$ python3 -q
>>> import numpy as np
>>> np.set_printoptions(precision=2, suppress=True, linewidth=160)
>>> M = np.loadtxt("mat.csv", delimiter=",")
>>> print(M)
[[-1. -2. -2. -1.  0.  0.  0.  0.  0.  0.]
 [ 0.  0.  0. -1.  0.  0.  0.  0.  0.  0.]
 [ 2.  1.  2.  1.  0.  0.  0.  0.  0.  0.]
 [-1.  1. -1.  2.  0.  0.  0.  0.  0.  0.]
 [ 0.  0.  0.  0.  2.  2.  1.  2.  0.  1.]
 [ 0.  0.  0.  0.  0.  0.  2.  0.  0.  2.]
 [ 0.  0.  0.  0.  2.  0.  1.  2.  0.  1.]
 [ 0.  0.  0.  0.  2.  0.  2.  0.  1.  2.]
 [ 0.  0.  0.  0.  1.  0.  1.  0.  2.  2.]
 [ 0.  0.  0.  0.  0.  1.  1.  2.  1.  0.]]
>>> print((np.linalg.matrix_power((M != 0) + (M.T != 0) + np.eye(10), 10) > 0).astype(int))
[[1 1 1 1 0 0 0 0 0 0]
 [1 1 1 1 0 0 0 0 0 0]
 [1 1 1 1 0 0 0 0 0 0]
 [1 1 1 1 0 0 0 0 0 0]
 [0 0 0 0 1 1 1 1 1 1]
 [0 0 0 0 1 1 1 1 1 1]
 [0 0 0 0 1 1 1 1 1 1]
 [0 0 0 0 1 1 1 1 1 1]
 [0 0 0 0 1 1 1 1 1 1]
 [0 0 0 0 1 1 1 1 1 1]]
>>> print(np.sort(np.linalg.eigvals(M).real))
[-2.8  -0.8   0.22  0.22  0.32  0.32  1.18  1.18  1.92  6.23]
>>> print(M.reshape(2, -1))
[[-1. -2. -2. -1.  0.  0.  0.  0.  0.  0.  0.  0.  0. -1.  0.  0.  0.  0.  0.  0.  2.  1.  2.  1.  0.  0.  0.  0.  0.  0. -1.  1. -1.  2.  0.  0.  0.  0.  0.
   0.  0.  0.  0.  0.  2.  2.  1.  2.  0.  1.]
 [ 0.  0.  0.  0.  0.  0.  2.  0.  0.  2.  0.  0.  0.  0.  2.  0.  1.  2.  0.  1.  0.  0.  0.  0.  2.  0.  2.  0.  1.  2.  0.  0.  0.  0.  1.  0.  1.  0.  2.
   2.  0.  0.  0.  0.  0.  1.  1.  2.  1.  0.]]
>>> print(M.ravel(order="F"))
[-1.  0.  2. -1.  0.  0.  0.  0.  0.  0. -2.  0.  1.  1.  0.  0.  0.  0.  0.  0. -2.  0.  2. -1.  0.  0.  0.  0.  0.  0. -1. -1.  1.  2.  0.  0.  0.  0.  0.
  0.  0.  0.  0.  0.  2.  0.  2.  2.  1.  0.  0.  0.  0.  0.  2.  0.  0.  0.  0.  1.  0.  0.  0.  0.  1.  2.  1.  2.  1.  1.  0.  0.  0.  0.  2.  0.  2.  0.
  0.  2.  0.  0.  0.  0.  0.  0.  0.  1.  2.  1.  0.  0.  0.  0.  1.  2.  1.  2.  2.  0.]
>>> print(M.reshape(-1, 2))
[[-1. -2.]
 [-2. -1.]
 [ 0.  0.]
 [ 0.  0.]
 [ 0.  0.]
 [ 0.  0.]
 [ 0. -1.]
 [ 0.  0.]
 [ 0.  0.]
 [ 0.  0.]
 [ 2.  1.]
 [ 2.  1.]
 [ 0.  0.]
 [ 0.  0.]
 [ 0.  0.]
 [-1.  1.]
 [-1.  2.]
 [ 0.  0.]
 [ 0.  0.]
 [ 0.  0.]
 [ 0.  0.]
 [ 0.  0.]
 [ 2.  2.]
 [ 1.  2.]
 [ 0.  1.]
 [ 0.  0.]
 [ 0.  0.]
 [ 0.  0.]
 [ 2.  0.]
 [ 0.  2.]
 [ 0.  0.]
 [ 0.  0.]
 [ 2.  0.]
 [ 1.  2.]
 [ 0.  1.]
 [ 0.  0.]
 [ 0.  0.]
 [ 2.  0.]
 [ 2.  0.]
 [ 1.  2.]
 [ 0.  0.]
 [ 0.  0.]
 [ 1.  0.]
 [ 1.  0.]
 [ 2.  2.]
 [ 0.  0.]
 [ 0.  0.]
 [ 0.  1.]
 [ 1.  2.]
 [ 1.  0.]]
>>> t3 = M.reshape(10, 2, -1)
>>> print(t3[:, 0])
[[-1. -2. -2. -1.  0.]
 [ 0.  0.  0. -1.  0.]
 [ 2.  1.  2.  1.  0.]
 [-1.  1. -1.  2.  0.]
 [ 0.  0.  0.  0.  2.]
 [ 0.  0.  0.  0.  0.]
 [ 0.  0.  0.  0.  2.]
 [ 0.  0.  0.  0.  2.]
 [ 0.  0.  0.  0.  1.]
 [ 0.  0.  0.  0.  0.]]
>>> print(np.einsum("ihd,jhd->hij", t3, t3).shape)
(2, 10, 10)
>>> print(np.einsum("ihd,ihd->ih", t3, t3))
[[10.  0.]
 [ 1.  0.]
 [10.  0.]
 [ 7.  0.]
 [ 4. 10.]
 [ 0.  8.]
 [ 4.  6.]
 [ 4.  9.]
 [ 1.  9.]
 [ 0.  7.]]
>>> print(np.swapaxes(t3, 1, 2)[9])
[[0. 1.]
 [0. 1.]
 [0. 2.]
 [0. 1.]
 [0. 0.]]
>>> x0 = np.array([0, 1, 2, 1, 0, 2, 1, 1, 1, 1])
>>> h = np.maximum(M @ x0, 0)
>>> print(np.maximum(M @ (3 * x0), 0))
[ 0.  0. 18.  3. 24. 12. 12. 15. 15. 18.]
>>> print(M * (h > 1e-9)[:, None])
[[-0. -0. -0. -0.  0.  0.  0.  0.  0.  0.]
 [ 0.  0.  0. -0.  0.  0.  0.  0.  0.  0.]
 [ 2.  1.  2.  1.  0.  0.  0.  0.  0.  0.]
 [-1.  1. -1.  2.  0.  0.  0.  0.  0.  0.]
 [ 0.  0.  0.  0.  2.  2.  1.  2.  0.  1.]
 [ 0.  0.  0.  0.  0.  0.  2.  0.  0.  2.]
 [ 0.  0.  0.  0.  2.  0.  1.  2.  0.  1.]
 [ 0.  0.  0.  0.  2.  0.  2.  0.  1.  2.]
 [ 0.  0.  0.  0.  1.  0.  1.  0.  2.  2.]
 [ 0.  0.  0.  0.  0.  1.  1.  2.  1.  0.]]
>>> print(np.maximum(M @ x0, 0) - np.maximum(-M @ x0, 0))
[-7. -1.  6.  1.  8.  4.  4.  5.  5.  6.]
>>> print(h)
[0. 0. 6. 1. 8. 4. 4. 5. 5. 6.]
